>>> import numpy as np
>>> import numpy.linalg as la
>>> np.set_printoptions(precision=3, suppress=True, linewidth=120)
>>> rd = lambda a: np.round(a, 3) + 0
>>> F = np.load("run2.npy")
>>> F
array([[9, 4, 9, 4, 9, 4],
       [6, 5, 6, 5, 6, 5],
       [5, 5, 5, 5, 5, 5],
       [9, 4, 9, 4, 9, 4],
       [6, 5, 6, 5, 6, 5],
       [5, 5, 5, 5, 5, 5]])
>>> ang = np.radians(60)
>>> R = np.eye(6)
>>> R[2, 2] = R[1, 1] = np.cos(ang)
>>> R[2, 1], R[1, 2] = -np.sin(ang), np.sin(ang)
>>> rd(R)
array([[ 1.   ,  0.   ,  0.   ,  0.   ,  0.   ,  0.   ],
       [ 0.   ,  0.5  ,  0.866,  0.   ,  0.   ,  0.   ],
       [ 0.   , -0.866,  0.5  ,  0.   ,  0.   ,  0.   ],
       [ 0.   ,  0.   ,  0.   ,  1.   ,  0.   ,  0.   ],
       [ 0.   ,  0.   ,  0.   ,  0.   ,  1.   ,  0.   ],
       [ 0.   ,  0.   ,  0.   ,  0.   ,  0.   ,  1.   ]])
>>> out = F @ R.T
>>> print(rd(out))
[[ 9.     9.794  1.036  4.     9.     4.   ]
 [ 6.     7.696 -1.33   5.     6.     5.   ]
 [ 5.     6.83  -1.83   5.     5.     5.   ]
 [ 9.     9.794  1.036  4.     9.     4.   ]
 [ 6.     7.696 -1.33   5.     6.     5.   ]
 [ 5.     6.83  -1.83   5.     5.     5.   ]]
>>> np.allclose(la.norm(F, axis=1), la.norm(out, axis=1))
True
>>> rd(F @ la.pinv(F) @ F)
array([[9., 4., 9., 4., 9., 4.],
       [6., 5., 6., 5., 6., 5.],
       [5., 5., 5., 5., 5., 5.],
       [9., 4., 9., 4., 9., 4.],
       [6., 5., 6., 5., 6., 5.],
       [5., 5., 5., 5., 5., 5.]])
>>> la.lstsq(F[:-1].T, F[-1])[2]
np.int32(2)
>>> out = np.array([[3, -1], [-5, 1], [0, 3], [-4, 2], [2, 2], [1, -3]])
>>> print(np.einsum("ij,ij->i", F, F))
[291 183 150 291 183 150]
>>> np.einsum("ik,kj->ij", F, out)
array([[ 13,  36],
       [-10,  24],
       [-15,  20],
       [ 13,  36],
       [-10,  24],
       [-15,  20]])
>>> print(out.T @ F.T)
[[ 13 -10 -15  13 -10 -15]
 [ 36  24  20  36  24  20]]
>>> np.einsum("ij->j", F)
array([40, 28, 40, 28, 40, 28])
>>> la.matrix_rank(np.vstack([F, out.T]))
np.int64(4)
>>> np.einsum("ik,kj->ji", F, out)
array([[ 13, -10, -15,  13, -10, -15],
       [ 36,  24,  20,  36,  24,  20]])
>>> vec = np.array([1, 3, 3, 2, 1, 0])
>>> a = np.maximum(F @ vec, 0)
>>> np.flatnonzero(a > 1e-9)
array([0, 1, 2, 3, 4, 5])
>>> F.T @ a
array([2330, 1570, 2330, 1570, 2330, 1570])
>>> np.tanh(F @ vec)
array([1., 1., 1., 1., 1., 1.])
>>> E = np.load("layer10.npy")
>>> E
array([[ 7.035,  7.964,  2.061, -0.087, -0.007,  0.939,  0.957,  3.959,  8.011,  3.076,  8.931,  5.976,  4.969],
       [ 7.024,  7.967,  1.959, -0.056, -0.06 ,  1.071,  1.085,  4.007,  8.053,  2.983,  9.054,  5.954,  4.985],
       [ 7.066,  8.077,  2.065, -0.021, -0.036,  1.015,  0.93 ,  3.988,  8.069,  3.046,  9.079,  6.068,  4.991],
       [ 7.009,  7.983,  1.943, -0.023, -0.047,  1.057,  0.939,  3.971,  7.969,  2.975,  9.028,  6.102,  5.047],
       [ 6.995,  7.901,  1.985,  0.027, -0.028,  1.035,  1.   ,  4.092,  7.978,  2.979,  9.006,  6.096,  4.946],
       [ 6.94 ,  7.997,  2.032, -0.005,  0.   ,  1.056,  0.963,  4.017,  8.032,  2.958,  8.943,  5.968,  5.081],
       [ 7.013,  8.013,  2.   ,  0.038, -0.006,  1.025,  1.035,  4.016,  7.968,  2.967,  9.004,  6.014,  5.064],
       [ 7.052,  7.939,  2.023,  0.039, -0.054,  0.963,  1.013,  3.992,  8.022,  3.048,  8.935,  5.936,  4.947],
       [ 6.958,  8.037,  2.045,  0.035, -0.068,  1.095,  0.911,  4.   ,  8.046,  2.944,  8.94 ,  5.99 ,  4.994],
       [ 6.859,  8.047,  2.038, -0.014, -0.071,  0.978,  0.996,  4.048,  8.03 ,  3.045,  8.95 ,  6.015,  4.988],
       [ 6.986,  8.015,  2.012,  0.01 ,  0.044,  0.941,  1.021,  4.074,  8.033,  3.02 ,  8.926,  5.991,  4.92 ],
       [ 7.072,  8.019,  1.926, -0.04 , -0.031,  0.956,  1.073,  4.025,  8.016,  2.979,  8.955,  6.078,  5.01 ],
       [ 6.982,  8.082,  1.983,  0.023, -0.012,  0.964,  1.022,  3.983,  8.01 ,  3.081,  9.001,  6.058,  5.096],
       [ 6.994,  7.964,  2.086, -0.101,  0.039,  1.065,  0.931,  4.059,  8.006,  3.061,  8.995,  6.04 ,  4.95 ],
       [ 6.966,  8.005,  2.006,  0.014, -0.026,  1.073,  0.996,  3.939,  8.079,  3.032,  9.063,  6.042,  4.988],
       [ 7.045,  7.981,  1.989,  0.028,  0.015,  0.974,  0.992,  4.047,  8.062,  2.964,  9.006,  6.001,  4.877],
       [ 8.006,  9.023,  0.977,  3.027,  1.068,  8.969, -0.036,  1.954,  4.962,  7.953,  5.04 ,  4.985,  7.006],
       [ 8.058,  8.98 ,  1.003,  3.049,  0.981,  8.971, -0.064,  1.947,  4.955,  8.042,  4.973,  4.984,  7.012],
       [ 7.985,  8.981,  0.941,  3.046,  1.065,  8.949,  0.001,  1.928,  4.963,  8.06 ,  4.939,  5.008,  7.016],
       [ 8.062,  9.04 ,  1.028,  3.023,  1.067,  9.106, -0.018,  2.035,  4.913,  7.996,  4.982,  5.043,  6.98 ],
       [ 8.017,  8.944,  1.16 ,  2.964,  0.948,  9.024, -0.015,  2.011,  5.104,  8.021,  5.079,  5.026,  7.042],
       [ 7.858,  8.932,  0.967,  2.936,  0.929,  8.912, -0.038,  2.038,  4.887,  7.947,  4.893,  4.999,  6.977],
       [ 8.038,  8.987,  0.972,  2.985,  0.995,  9.022, -0.041,  1.983,  5.05 ,  8.027,  4.984,  5.024,  6.943],
       [ 7.999,  9.017,  0.909,  2.955,  0.956,  9.036,  0.008,  2.056,  4.984,  8.071,  5.049,  5.071,  6.926],
       [ 7.928,  9.023,  1.004,  3.022,  1.049,  8.992,  0.092,  1.944,  4.991,  7.981,  5.052,  4.999,  7.094],
       [ 8.061,  8.993,  0.961,  3.056,  1.132,  9.01 , -0.028,  1.902,  4.965,  8.038,  5.044,  5.044,  7.054],
       [ 8.027,  9.045,  0.949,  2.999,  0.952,  9.051,  0.086,  1.982,  5.05 ,  8.016,  5.105,  4.969,  6.98 ],
       [ 8.041,  9.045,  0.915,  2.954,  1.013,  8.986,  0.022,  2.005,  5.006,  8.038,  4.975,  5.022,  6.941],
       [ 8.039,  9.052,  0.937,  3.024,  1.015,  9.04 , -0.129,  1.9  ,  4.937,  8.009,  5.05 ,  5.02 ,  6.964],
       [ 7.967,  8.992,  1.014,  3.046,  0.991,  9.027, -0.027,  1.903,  5.019,  7.979,  4.988,  5.017,  6.973],
       [ 8.03 ,  9.004,  1.026,  3.054,  0.999,  8.935, -0.034,  1.98 ,  4.984,  7.954,  4.963,  4.952,  7.064],
       [ 8.023,  8.992,  1.015,  2.975,  0.876,  9.099,  0.008,  2.037,  4.975,  8.008,  5.018,  5.028,  6.902]])
>>> C2 = np.cov(E, rowvar=False)
>>> rd(E.std(axis=0))
array([0.507, 0.504, 0.514, 1.508, 0.514, 3.998, 0.505, 1.02 , 1.521, 2.5  , 1.991, 0.506, 1.002])
>>> rd(np.polyfit(E[:, 11], E[:, 2], 1))
array([ 1.006, -4.054])
>>> print(rd(np.median(E, axis=0)))
[7.465 8.507 1.543 1.488 0.46  5.004 0.502 2.998 6.536 5.514 7.016 5.504 5.999]
>>> C2.shape
(13, 13)
>>> np.argsort(-E.std(axis=0).round(6), kind="stable")
array([ 5,  9, 10,  8,  3,  7, 12,  4,  2,  0, 11,  6,  1])
>>> rd(np.corrcoef(E[:, 11], E[:, 2])[0, 1])
np.float64(0.99)
